% ipython --no-banner

In [1]: import numpy as np

In [2]: np.set_printoptions(suppress=True, linewidth=200)

In [3]: def tidy(a):
   ...:     return np.round(a, 2) + 0
   ...: 

In [4]: M2 = np.array([[5, 4, 3, 2, 4], [3, 2, 1, 5, 1], [3, 1, 3, 0, 5]])

In [5]: arr = M2.T @ M2

In [6]: arr
Out[6]: 
array([[43, 29, 27, 25, 38],
       [29, 21, 17, 18, 23],
       [27, 17, 19, 11, 28],
       [25, 18, 11, 29, 13],
       [38, 23, 28, 13, 42]])

In [7]: T = np.stack([arr, -2 * arr, arr[::-1]])

In [8]: T.sum(axis=0)
Out[8]: 
array([[ -5,  -6,   1, -12,   4],
       [ -4,  -3,  -6,  11, -10],
       [  0,   0,   0,   0,   0],
       [  4,   3,   6, -11,  10],
       [  5,   6,  -1,  12,  -4]])

In [9]: tidy(np.linalg.norm(T, axis=(1, 2)))
Out[9]: array([130.25, 260.51, 130.25])

In [10]: feats = np.loadtxt("dump.csv", delimiter=",")

In [11]: feats
Out[11]: 
array([[-2., -5.,  2.,  5.],
       [-5.,  6., -3.,  0.],
       [ 2., -3.,  2., -1.],
       [ 5.,  0., -1.,  2.]])

In [12]: vec = np.array([-1, 3, 1, 3])

In [13]: feats @ np.ones(4)
Out[13]: array([ 0., -2.,  0.,  6.])

In [14]: feats @ vec
Out[14]: array([  4.,  20., -12.,   0.])

In [15]: np.sign((feats @ vec).round(6))
Out[15]: array([ 1.,  1., -1.,  0.])

In [16]: feats * vec
Out[16]: 
array([[  2., -15.,   2.,  15.],
       [  5.,  18.,  -3.,   0.],
       [ -2.,  -9.,   2.,  -3.],
       [ -5.,   0.,  -1.,   6.]])

In [17]: feats @ (2 * vec)
Out[17]: array([  8.,  40., -24.,   0.])

In [18]: (feats @ vec).argmax()
Out[18]: np.int64(1)

In [19]: vals, evecs = np.linalg.eig(feats)

In [20]: tidy(vals)
Out[20]: array([-6.96, 10.39,  4.42,  0.15])

In [21]: tidy(np.sort(np.linalg.eigvals(np.linalg.inv(feats))))
Out[21]: array([-0.14,  0.1 ,  0.23,  6.65])

In [22]: tidy(feats @ evecs[:, 0] - vals[0] * evecs[:, 0])
Out[22]: array([0., 0., 0., 0.])

In [23]: rng = np.random.default_rng(34)

In [24]: labels = rng.permutation(4)

In [25]: labels
Out[25]: array([3, 1, 2, 0])

In [26]: M2 = feats[labels][:, labels]

In [27]: tidy(np.linalg.det(M2)), tidy(np.linalg.det(feats[labels]))
Out[27]: (np.float64(-48.0), np.float64(48.0))

In [28]: M2
Out[28]: 
array([[ 2.,  0., -1.,  5.],
       [ 0.,  6., -3., -5.],
       [-1., -3.,  2.,  2.],
       [ 5., -5.,  2., -2.]])

In [29]: np.allclose(M2, feats)
Out[29]: False

In [30]: vals, evecs = np.linalg.eigh(feats)

In [31]: vec = np.array([2, -1, -2, 2])

In [32]: tidy(evecs * np.maximum(vals, 0) @ evecs.T)
Out[32]: 
array([[ 2.69, -3.38,  1.19,  2.29],
       [-3.38,  6.56, -3.28, -0.94],
       [ 1.19, -3.28,  2.14, -0.53],
       [ 2.29, -0.94, -0.53,  3.56]])

In [33]: tidy(np.linalg.eigvalsh(feats[1:, 1:]))
Out[33]: array([0.  , 2.35, 7.65])

In [34]: np.abs(feats).sum(axis=1).max(), tidy(np.abs(vals).max())
Out[34]: (np.float64(14.0), np.float64(10.39))

In [35]: (np.sign(evecs[:, -1].round(6)) == np.sign(evecs[0, -1].round(6))).astype(int)
Out[35]: array([1, 0, 1, 1])

In [36]: A = np.loadtxt("block18.csv", delimiter=",")

In [37]: A
Out[37]: 
array([[0., 0., 0., 0., 0., 2.],
       [0., 0., 0., 0., 0., 2.],
       [0., 0., 0., 0., 0., 2.],
       [0., 0., 0., 0., 0., 2.],
       [0., 0., 0., 0., 0., 2.],
       [2., 2., 2., 2., 2., 0.]])

In [38]: vals, evecs = np.linalg.eigh(A)

In [39]: tidy(np.linalg.eigvalsh(A + -3 * np.eye(6)))
Out[39]: array([-7.47, -3.  , -3.  , -3.  , -3.  ,  1.47])

In [40]: tidy(evecs @ np.diag(vals) @ evecs.T)
Out[40]: 
array([[0., 0., 0., 0., 0., 2.],
       [0., 0., 0., 0., 0., 2.],
       [0., 0., 0., 0., 0., 2.],
       [0., 0., 0., 0., 0., 2.],
       [0., 0., 0., 0., 0., 2.],
       [2., 2., 2., 2., 2., 0.]])

In [41]: tidy(np.linalg.svd(A, compute_uv=False))
Out[41]: array([4.47, 4.47, 0.  , 0.  , 0.  , 0.  ])

In [42]: tidy(np.linalg.eigvalsh(A @ A))
Out[42]: array([ 0.,  0.,  0.,  0., 20., 20.])

In [43]: vals.sum(), np.trace(A)
Out[43]: (np.float64(0.0), np.float64(0.0))

In [44]: tidy(evecs.T @ evecs)
Out[44]: 
array([[1., 0., 0., 0., 0., 0.],
       [0., 1., 0., 0., 0., 0.],
       [0., 0., 1., 0., 0., 0.],
       [0., 0., 0., 1., 0., 0.],
       [0., 0., 0., 0., 1., 0.],
       [0., 0., 0., 0., 0., 1.]])

In [45]: tidy(np.abs(evecs[:, -1]))
Out[45]: array([0.32, 0.32, 0.32, 0.32, 0.32, 0.71])

In [46]: vals, evecs = np.linalg.eigh(A)

In [47]: vec = np.array([-3, 3, 0, -2, -2, 3])

In [48]: tidy(vec @ A @ vec / (vec @ vec)), tidy(vals[0]), tidy(vals[-1])
Out[48]: (np.float64(-1.37), np.float64(-4.47), np.float64(4.47))

In [49]: np.abs(A).sum(axis=1).max(), tidy(np.abs(vals).max())
Out[49]: (np.float64(10.0), np.float64(4.47))

In [50]: tidy(evecs * np.maximum(vals, 0) @ evecs.T)
Out[50]: 
array([[0.45, 0.45, 0.45, 0.45, 0.45, 1.  ],
       [0.45, 0.45, 0.45, 0.45, 0.45, 1.  ],
       [0.45, 0.45, 0.45, 0.45, 0.45, 1.  ],
       [0.45, 0.45, 0.45, 0.45, 0.45, 1.  ],
       [0.45, 0.45, 0.45, 0.45, 0.45, 1.  ],
       [1.  , 1.  , 1.  , 1.  , 1.  , 2.24]])

In [51]: vec @ A @ vec
Out[51]: np.float64(-48.0)

In [52]: (np.sign(evecs[:, -1].round(6)) == np.sign(evecs[0, -1].round(6))).astype(int)
Out[52]: array([1, 1, 1, 1, 1, 1])

In [53]: np.allclose(A @ A.T, A.T @ A)
Out[53]: True

In [54]: np.allclose(A, A.T)
Out[54]: True

In [55]: np.trace(A)
Out[55]: np.float64(0.0)

In [56]: tidy(np.linalg.matrix_power(A, 4))
Out[56]: 
array([[ 80.,  80.,  80.,  80.,  80.,   0.],
       [ 80.,  80.,  80.,  80.,  80.,   0.],
       [ 80.,  80.,  80.,  80.,  80.,   0.],
       [ 80.,  80.,  80.,  80.,  80.,   0.],
       [ 80.,  80.,  80.,  80.,  80.,   0.],
       [  0.,   0.,   0.,   0.,   0., 400.]])

In [57]: tidy(np.linalg.det(A))
Out[57]: np.float64(0.0)

In [58]: tidy(np.sort(np.abs(np.linalg.eigvals(A))))
Out[58]: array([0.  , 0.  , 0.  , 0.  , 4.47, 4.47])

In [59]: (A + A.T) / 2
Out[59]: 
array([[0., 0., 0., 0., 0., 2.],
       [0., 0., 0., 0., 0., 2.],
       [0., 0., 0., 0., 0., 2.],
       [0., 0., 0., 0., 0., 2.],
       [0., 0., 0., 0., 0., 2.],
       [2., 2., 2., 2., 2., 0.]])
